% ipython --no-banner

In [1]: import numpy as np

In [2]: np.set_printoptions(precision=3, suppress=True, linewidth=200, floatmode="fixed")

In [3]: def rnd(a):
   ...:     return np.round(a, 3) + 0
   ...: 

In [4]: rng = np.random.default_rng(13)

In [5]: z = rng.integers(0, 3, 4)

In [6]: data = np.triu((z[:, None] == z) & (rng.random((4, 4)) < 0.8), 1).astype(int)

In [7]: data += data.T

In [8]: print(data)
[[0 1 1 0]
 [1 0 0 0]
 [1 0 0 1]
 [0 0 1 0]]

In [9]: print(rnd(np.linalg.eigvalsh(data).min()))
-1.618

In [10]: print([round(float(np.linalg.det(data[:i, :i])), 2) + 0 for i in range(1, 5)])
[0.0, -1.0, 0.0, 1.0]

In [11]: F = np.load("x.npy")

In [12]: print(rnd(F))
[[-0.500 -0.367 -0.701]
 [ 0.500 -0.262 -0.535]
 [ 0.500  0.577 -0.406]
 [ 0.500 -0.681  0.240]]

In [13]: A2 = np.array([[4, 0, 2], [1, -8, 1], [0, 8, 9]])

In [14]: print(np.vstack([F, A2.T]).shape)
(7, 3)

In [15]: print(rnd(np.einsum("ij->j", F)))
[ 1.000 -0.734 -1.402]

In [16]: T = np.stack([F, 2 * F, F[::-1]])

In [17]: print(rnd(np.einsum("bij,cij->bc", T, T)))
[[ 3.000  6.000  0.296]
 [ 6.000 12.000  0.592]
 [ 0.296  0.592  3.000]]

In [18]: print(rnd(T.sum(axis=0)))
[[-1.000 -1.782 -1.863]
 [ 2.000 -0.210 -2.011]
 [ 2.000  1.468 -1.753]
 [ 1.000 -2.411  0.018]]

In [19]: print((T @ F.T).shape)
(3, 4, 4)

In [20]: print(np.linalg.matrix_rank(T.reshape(3, -1)))
2

In [21]: print(rnd(np.linalg.norm(T, axis=(1, 2))))
[1.732 3.464 1.732]

In [22]: A2 = np.array([[3, -1, 2], [-3, -3, 2], [-1, 2, -2]])

In [23]: A = A2.T @ A2

In [24]: print(A)
[[ 19   4   2]
 [  4  14 -12]
 [  2 -12  12]]

In [25]: A2 = A / np.sqrt((A ** 2).mean(axis=1, keepdims=True))

In [26]: print(rnd(A - A.mean(axis=1, keepdims=True)))
[[ 10.667  -4.333  -6.333]
 [  2.000  12.000 -14.000]
 [  1.333 -12.667  11.333]]

In [27]: print(rnd(A2[0]))
[1.686 0.355 0.177]

In [28]: print(np.linalg.matrix_rank(A - A.mean(axis=1, keepdims=True)))
2

In [29]: print(rnd(np.linalg.norm(A2, axis=1)))
[1.732 1.732 1.732]

In [30]: low = np.linalg.cholesky(A)

In [31]: print(rnd(low @ low.T))
[[ 19.000   4.000   2.000]
 [  4.000  14.000 -12.000]
 [  2.000 -12.000  12.000]]

In [32]: print(rnd(np.prod(np.diag(low)) ** 2), rnd(np.linalg.det(A)))
16.0 16.0

In [33]: print(rnd(np.diag(low) ** 2))
[19.000 13.158  0.064]

In [34]: A2 = A[0, 0] * A[1:] - np.outer(A[1:, 0], A[0])

In [35]: print(A2)
[[   0  250 -236]
 [   0 -236  224]]

In [36]: print(rnd(A[:, 0] / A[0, 0]))
[1.000 0.211 0.105]

In [37]: print(np.linalg.matrix_rank(A2), np.linalg.matrix_rank(A))
2 3

In [38]: print(data.sum(axis=0))
[2 1 2 1]

In [39]: print(np.argwhere(np.triu(data)))
[[0 1]
 [0 2]
 [2 3]]

In [40]: print(np.trace(data @ data @ data) // 6)
0

In [41]: print(data @ data)
[[2 0 0 1]
 [0 1 1 0]
 [0 1 2 0]
 [1 0 0 1]]

In [42]: low = np.diag(data.sum(axis=1)) - data

In [43]: print((np.linalg.eigvalsh(low) < 1e-8).sum())
1

In [44]: ang = rng.uniform(0, 2 * np.pi, 26)

In [45]: O, _ = np.linalg.qr(np.array([[-0.8, 0.5], [0.1, 1.2], [-0.7, -0.1]]))

In [46]: E = 3 * np.c_[np.cos(ang), np.sin(ang)] @ O.T

In [47]: print(rnd(E))
[[-0.125  2.720 -1.260]
 [ 2.237 -0.319  1.974]
 [-0.845 -2.833  0.512]
 [ 0.434  2.843 -0.854]
 [-2.122  0.648 -2.019]
 [ 2.379  0.404  1.783]
 [ 0.999  2.804 -0.373]
 [-2.208  0.410 -1.989]
 [-2.362 -0.258 -1.831]
 [ 2.305  1.424  1.288]
 [-2.033  0.854 -2.034]
 [-2.216 -1.698 -1.098]
 [-1.187 -2.748  0.194]
 [ 2.392  0.613  1.704]
 [ 1.197  2.745 -0.185]
 [ 2.393  0.657  1.686]
 [ 2.390  0.569  1.722]
 [-2.392 -0.636 -1.695]
 [ 0.971  2.810 -0.399]
 [ 0.225 -2.681  1.326]
 [-2.377 -1.020 -1.519]
 [-1.960  1.003 -2.038]
 [ 1.900  2.240  0.608]
 [ 1.937 -1.048  2.038]
 [ 1.060  2.789 -0.316]
 [ 2.112 -0.671  2.022]]

In [48]: rank = np.linalg.matrix_rank(E)

In [49]: print(rank)
2

In [50]: N = np.linalg.svd(E)[2][rank:].T

In [51]: print(np.linalg.matrix_rank(E.T @ E), np.linalg.matrix_rank(E @ E.T))
2 2

In [52]: print(rnd(N[:, 0] / N[np.abs(N[:, 0]).round(6).argmax(), 0]))
[-0.822  0.426  1.000]

In [53]: print(N.shape)
(3, 1)

In [54]: print([int(np.linalg.matrix_rank(np.delete(E, i, axis=0))) for i in range(26)])
[2, 2, 2, 2, 2, 2, 2, 2, 2, 2, 2, 2, 2, 2, 2, 2, 2, 2, 2, 2, 2, 2, 2, 2, 2, 2]

In [55]: print(np.allclose(E @ N, 0))
True
